$ ipython --no-banner

In [1]: import numpy as np

In [2]: np.set_printoptions(precision=1, suppress=True, linewidth=160, legacy="1.25")

In [3]: def tidy(a):
   ...:     return np.round(a, 1) + 0
   ...: 

In [4]: X = np.load("a.npy")

In [5]: X
Out[5]: 
array([[-0.7,  2. , -1. , -1. ,  0. ,  1. , -2. ],
       [-1. ,  1.3, -1. ,  0. ,  0. ,  1. ,  1. ],
       [ 0. , -2. , -1.7,  0. ,  2. ,  2. , -1. ],
       [-2. ,  0. ,  1. ,  0.3,  2. , -2. ,  0. ],
       [ 0. ,  2. , -1. , -2. , -0.7, -1. , -1. ],
       [-2. ,  0. , -1. , -1. ,  2. , -0.7,  0. ],
       [-1. ,  2. , -1. , -1. ,  0. ,  1. , -1.7]])

In [6]: cov = X.T @ X

In [7]: (X @ X.T).shape
Out[7]: (7, 7)

In [8]: print(tidy(np.linalg.svd(X, compute_uv=False) ** 2))
[31.6 20.8 18.2  5.2  3.2  0.1  0. ]

In [9]: print(tidy(np.diag(cov)))
[10.5 17.7  8.9  7.1 12.5 12.5  9.9]

In [10]: tidy(np.linalg.eigvalsh(cov)[::-1])
Out[10]: array([31.6, 20.8, 18.2,  5.2,  3.2,  0.1,  0. ])

In [11]: print(np.allclose(cov, cov.T))
True

In [12]: print(np.argsort(-np.linalg.norm(X, axis=0).round(6), kind="stable")[:3])
[1 4 5]

In [13]: np.linalg.cond(X) > 100
Out[13]: True

In [14]: m1 = np.loadtxt("arr.csv", delimiter=",")

In [15]: m1
Out[15]: 
array([[ 125.,   30.,  -22.,   -1.,  153.,   18.,  -42.,   58.,   56.],
       [  30.,  110.,  -30.,   -3.,   -9.,   54.,    8.,   53.,  -40.],
       [ -22.,  -30.,  409.,  127.,  -46.,  149.,  271., -110.,   -5.],
       [  -1.,   -3.,  127.,  140.,   -4.,   53.,   79.,  -97.,   28.],
       [ 153.,   -9.,  -46.,   -4.,  231.,  -45., -101.,   70.,  104.],
       [  18.,   54.,  149.,   53.,  -45.,  208.,  145.,  -17.,   24.],
       [ -42.,    8.,  271.,   79., -101.,  145.,  243.,  -43.,  -94.],
       [  58.,   53., -110.,  -97.,   70.,  -17.,  -43.,  186.,  -72.],
       [  56.,  -40.,   -5.,   28.,  104.,   24.,  -94.,  -72.,  219.]])

In [16]: # looks like rank 7

In [17]: r0 = np.array([0, 1])

In [18]: np.cross(m1[3, :3], m1[6, :3])
Out[18]: array([-1829., -5063.,  -134.])

In [19]: np.convolve(m1[3], r0)
Out[19]: array([  0.,  -1.,  -3., 127., 140.,  -4.,  53.,  79., -97.,  28.])

In [20]: np.array([np.convolve(row, r0, "same") for row in m1])
Out[20]: 
array([[   0.,  125.,   30.,  -22.,   -1.,  153.,   18.,  -42.,   58.],
       [   0.,   30.,  110.,  -30.,   -3.,   -9.,   54.,    8.,   53.],
       [   0.,  -22.,  -30.,  409.,  127.,  -46.,  149.,  271., -110.],
       [   0.,   -1.,   -3.,  127.,  140.,   -4.,   53.,   79.,  -97.],
       [   0.,  153.,   -9.,  -46.,   -4.,  231.,  -45., -101.,   70.],
       [   0.,   18.,   54.,  149.,   53.,  -45.,  208.,  145.,  -17.],
       [   0.,  -42.,    8.,  271.,   79., -101.,  145.,  243.,  -43.],
       [   0.,   58.,   53., -110.,  -97.,   70.,  -17.,  -43.,  186.],
       [   0.,   56.,  -40.,   -5.,   28.,  104.,   24.,  -94.,  -72.]])

In [21]: Uu, s, VT = np.linalg.svd(m1)

In [22]: np.argmax(s[:-1] / (s[1:] + 1e-6)) + 1
Out[22]: 7

In [23]: print(tidy(s))
[807.  410.8 307.7 174.6 103.6  41.4  25.9   0.    0. ]

In [24]: other = Uu[:, :7] @ np.diag(s[:7]) @ VT[:7]

In [25]: np.linalg.matrix_rank(other)
Out[25]: 7

In [26]: tidy(np.linalg.norm(m1 - other, 2)), tidy(s[7])
Out[26]: (0.0, 0.0)

In [27]: tidy(np.linalg.norm(m1 - other) / np.linalg.norm(m1))
Out[27]: 0.0

In [28]: tidy(other)
Out[28]: 
array([[ 125.,   30.,  -22.,   -1.,  153.,   18.,  -42.,   58.,   56.],
       [  30.,  110.,  -30.,   -3.,   -9.,   54.,    8.,   53.,  -40.],
       [ -22.,  -30.,  409.,  127.,  -46.,  149.,  271., -110.,   -5.],
       [  -1.,   -3.,  127.,  140.,   -4.,   53.,   79.,  -97.,   28.],
       [ 153.,   -9.,  -46.,   -4.,  231.,  -45., -101.,   70.,  104.],
       [  18.,   54.,  149.,   53.,  -45.,  208.,  145.,  -17.,   24.],
       [ -42.,    8.,  271.,   79., -101.,  145.,  243.,  -43.,  -94.],
       [  58.,   53., -110.,  -97.,   70.,  -17.,  -43.,  186.,  -72.],
       [  56.,  -40.,   -5.,   28.,  104.,   24.,  -94.,  -72.,  219.]])

In [29]: print(np.linalg.matrix_rank(m1, rtol=0.05))
6

In [30]: W0 = np.tril(np.array([[1, 2, -2], [1, -3, 4], [2, -2, 1]]), -1) + np.eye(3, dtype=int)

In [31]: W0
Out[31]: 
array([[ 1,  0,  0],
       [ 1,  1,  0],
       [ 2, -2,  1]])

In [32]: rng = np.random.default_rng(82887)

In [33]: lab = rng.permutation(3)

In [34]: other = W0[:, lab] * rng.choice([-1, 1], 3)

In [35]: other
Out[35]: 
array([[-1,  0,  0],
       [-1,  0,  1],
       [-2, -1, -2]])

In [36]: Uu, _, VT = np.linalg.svd(W0.T @ other)

In [37]: tidy(Uu @ VT)
Out[37]: 
array([[-1.,  0.,  0.],
       [ 0.,  0.,  1.],
       [ 0., -1.,  0.]])

In [38]: np.diff(W0, axis=0)
Out[38]: 
array([[ 0,  1,  0],
       [ 1, -3,  1]])

In [39]: tidy(W0.mean(axis=0))
Out[39]: array([ 1.3, -0.3,  0.3])

In [40]: np.zeros(3, 3)
TypeError: Cannot interpret '3' as a data type


In [41]: np.linalg.rank(W0)
AttributeError: module 'numpy.linalg' has no attribute 'rank'


In [42]: print(W0 - W0[0])
[[ 0  0  0]
 [ 0  1  0]
 [ 1 -2  1]]

In [43]: tidy(np.linalg.norm(W0))
Out[43]: 3.5

In [44]: q, vecs = np.linalg.qr(W0[:, :1])[0], np.linalg.qr(W0[:, 1:])[0]

In [45]: s = np.linalg.svd(q.T @ vecs, compute_uv=False)

In [46]: tidy(np.degrees(np.arccos(s.clip(0, 1))))
Out[46]: array([24.1])

In [47]: (s > 0.9).sum()
Out[47]: 1

In [48]: r0, r1 = W0[2], W0[1]

In [49]: r0 @ r0
Out[49]: 9

In [50]: r0 @ r1
Out[50]: 0

In [51]: p = (r0 @ r1) / (r0 @ r0) * r0

In [52]: print(r1 - p)
[1. 1. 0.]

In [53]: np.outer(r0, r1)
Out[53]: 
array([[ 2,  2,  0],
       [-2, -2,  0],
       [ 1,  1,  0]])

In [54]: (r1 - p) @ r0
Out[54]: 0.0

In [55]: K = np.load("mat.npy")

In [56]: K
Out[56]: 
array([[-3,  0, -1, -2, -2,  3, -1, -1, -2],
       [ 0,  2,  2, -3,  3, -1, -3,  1,  0],
       [ 0,  0, -2, -3,  2,  3,  0, -2,  3],
       [ 0,  0,  0,  0,  0,  1, -1,  2,  2],
       [ 0,  0,  0,  0, -2, -1, -2,  0, -1],
       [ 0,  0,  0,  0,  0,  3,  0, -1, -1],
       [ 0,  0,  0,  0,  0,  0, -2,  0, -2],
       [ 0,  0,  0,  0,  0,  0,  0,  2,  1],
       [ 0,  0,  0,  0,  0,  0,  0,  0, -2]])

In [57]: cov = K.T @ K

In [58]: np.trace(cov), (K ** 2).sum()
Out[58]: (157, 157)

In [59]: np.linalg.matrix_rank(cov)
Out[59]: 8

In [60]: tidy(np.linalg.eigvalsh(cov)[::-1])
Out[60]: array([51.7, 43.7, 35.8, 13. ,  6.6,  4.5,  1.4,  0.4,  0. ])

In [61]: print(np.allclose(cov, cov.T))
True

In [62]: tidy(np.linalg.norm(K, 2))
Out[62]: 7.2

In [63]: tidy(np.linalg.norm(K) ** 2 / np.linalg.norm(K, 2) ** 2)
Out[63]: 3.0

In [64]: tidy(np.linalg.norm(K, axis=1))
Out[64]: array([5.7, 6.1, 6.2, 3.2, 3.2, 3.3, 2.8, 2.2, 2. ])

In [65]: tidy(np.linalg.norm(K, axis=0))
Out[65]: array([3. , 2. , 3. , 4.7, 4.6, 5.5, 4.4, 3.9, 5.3])

In [66]: tidy(np.linalg.norm(K[2], 1)), tidy(np.linalg.norm(K[2], np.inf))
Out[66]: (15.0, 3.0)

In [67]: F = np.load("dump.npy")

In [68]: F
Out[68]: 
array([[-3,  9,  0,  0],
       [ 4, -9,  0,  0],
       [ 0,  0, -3,  9],
       [ 0,  0,  4, -9]])

In [69]: lab = rng.permutation(4)

In [70]: lab
Out[70]: array([3, 1, 0, 2])

In [71]: other = F[lab][:, lab]

In [72]: np.diag(other)
Out[72]: array([-9, -9, -3, -3])

In [73]: np.trace(other)
Out[73]: -24

In [74]: arr = np.array([[1, 1, 0, -1, 2, 1, 0, -2],
    ...:     [-1, -2, 1, -1, -3, 2, 0, 1],
    ...:     [1, 1, 0, -1, 2, 1, 0, -2],
    ...:     [1, -1, -3, -1, -1, 3, -2, -2],
    ...:     [0, -3, 0, 0, -2, 1, 1, 3],
    ...:     [2, 2, -2, 1, 1, -1, 1, -2],
    ...:     [2, -2, 3, -3, 0, 3, 0, 2]])

In [75]: arr
Out[75]: 
array([[ 1,  1,  0, -1,  2,  1,  0, -2],
       [-1, -2,  1, -1, -3,  2,  0,  1],
       [ 1,  1,  0, -1,  2,  1,  0, -2],
       [ 1, -1, -3, -1, -1,  3, -2, -2],
       [ 0, -3,  0,  0, -2,  1,  1,  3],
       [ 2,  2, -2,  1,  1, -1,  1, -2],
       [ 2, -2,  3, -3,  0,  3,  0,  2]])

In [76]: # rank 6

In [77]: np.unique(arr.round(6), axis=0).shape
Out[77]: (6, 8)

In [78]: np.abs(np.diag(np.linalg.qr(arr)[1])) > 1e-9
Out[78]: array([ True,  True,  True,  True,  True,  True, False])

In [79]: np.linalg.inv(arr)
LinAlgError: Last 2 dimensions of the array must be square


In [80]: print(np.linalg.lstsq(arr[:-1].T, arr[-1])[2])
5

In [81]: other = np.array([[6, 8], [9, 8], [1, 7]])

In [82]: data = np.kron(np.eye(3, dtype=int), other)

In [83]: data
Out[83]: 
array([[6, 8, 0, 0, 0, 0],
       [9, 8, 0, 0, 0, 0],
       [1, 7, 0, 0, 0, 0],
       [0, 0, 6, 8, 0, 0],
       [0, 0, 9, 8, 0, 0],
       [0, 0, 1, 7, 0, 0],
       [0, 0, 0, 0, 6, 8],
       [0, 0, 0, 0, 9, 8],
       [0, 0, 0, 0, 1, 7]])

In [84]: vec = np.array([9, 2, 1, 1, 8, 8])

In [85]: y = data @ vec

In [86]: tidy(np.linalg.solve(data.T @ data, data.T @ y))
Out[86]: array([9., 2., 1., 1., 8., 8.])

In [87]: print(y)
[ 70  97  23  14  17   8 112 136  64]

In [88]: tidy(np.linalg.pinv(data) @ data)
Out[88]: 
array([[1., 0., 0., 0., 0., 0.],
       [0., 1., 0., 0., 0., 0.],
       [0., 0., 1., 0., 0., 0.],
       [0., 0., 0., 1., 0., 0.],
       [0., 0., 0., 0., 1., 0.],
       [0., 0., 0., 0., 0., 1.]])

In [89]: np.linalg.solve(data, y)
LinAlgError: Last 2 dimensions of the array must be square


In [90]: y = y + 0.1 * rng.normal(size=9)

In [91]: tidy(y)
Out[91]: array([ 70. ,  96.8,  22.9,  14. ,  17. ,   7.9, 112. , 135.9,  64. ])

In [92]: b, *_ = np.linalg.lstsq(data, y)

In [93]: tidy(data.T @ (y - data @ b))
Out[93]: array([0., 0., 0., 0., 0., 0.])

In [94]: r0, r1 = data[5], data[0]

In [95]: r0 @ r1
Out[95]: 0

In [96]: p = (r0 @ r1) / (r0 @ r0) * r0

In [97]: p
Out[97]: array([0., 0., 0., 0., 0., 0.])

In [98]: print(np.linalg.matrix_rank(np.outer(r0, r1)))
1

In [99]: tidy(np.linalg.norm(r0 + r1) ** 2 + np.linalg.norm(r0 - r1) ** 2)
Out[99]: 300.0

In [100]: print(np.outer(r0, r1))
[[ 0  0  0  0  0  0]
 [ 0  0  0  0  0  0]
 [ 6  8  0  0  0  0]
 [42 56  0  0  0  0]
 [ 0  0  0  0  0  0]
 [ 0  0  0  0  0  0]]

In [101]: E = np.loadtxt("case3.csv", delimiter=",")

In [102]: E
Out[102]: 
array([[ 0.,  2.,  0.,  0.,  0.,  0.,  0.],
       [ 0.,  0., -3.,  0.,  0.,  0.,  0.],
       [ 0.,  0.,  0.,  0.,  0.,  2.,  0.],
       [ 0.,  0.,  0., -3.,  0.,  0.,  0.],
       [ 0.,  0.,  0.,  0.,  1.,  0.,  0.],
       [-2.,  0.,  0.,  0.,  0.,  0.,  0.],
       [ 0.,  0.,  0.,  0.,  0.,  0.,  3.]])

In [103]: E @ E.T
Out[103]: 
array([[4., 0., 0., 0., 0., 0., 0.],
       [0., 9., 0., 0., 0., 0., 0.],
       [0., 0., 4., 0., 0., 0., 0.],
       [0., 0., 0., 9., 0., 0., 0.],
       [0., 0., 0., 0., 1., 0., 0.],
       [0., 0., 0., 0., 0., 4., 0.],
       [0., 0., 0., 0., 0., 0., 9.]])

In [104]: tidy(np.linalg.norm(E, axis=0))
Out[104]: array([2., 2., 3., 3., 1., 2., 3.])
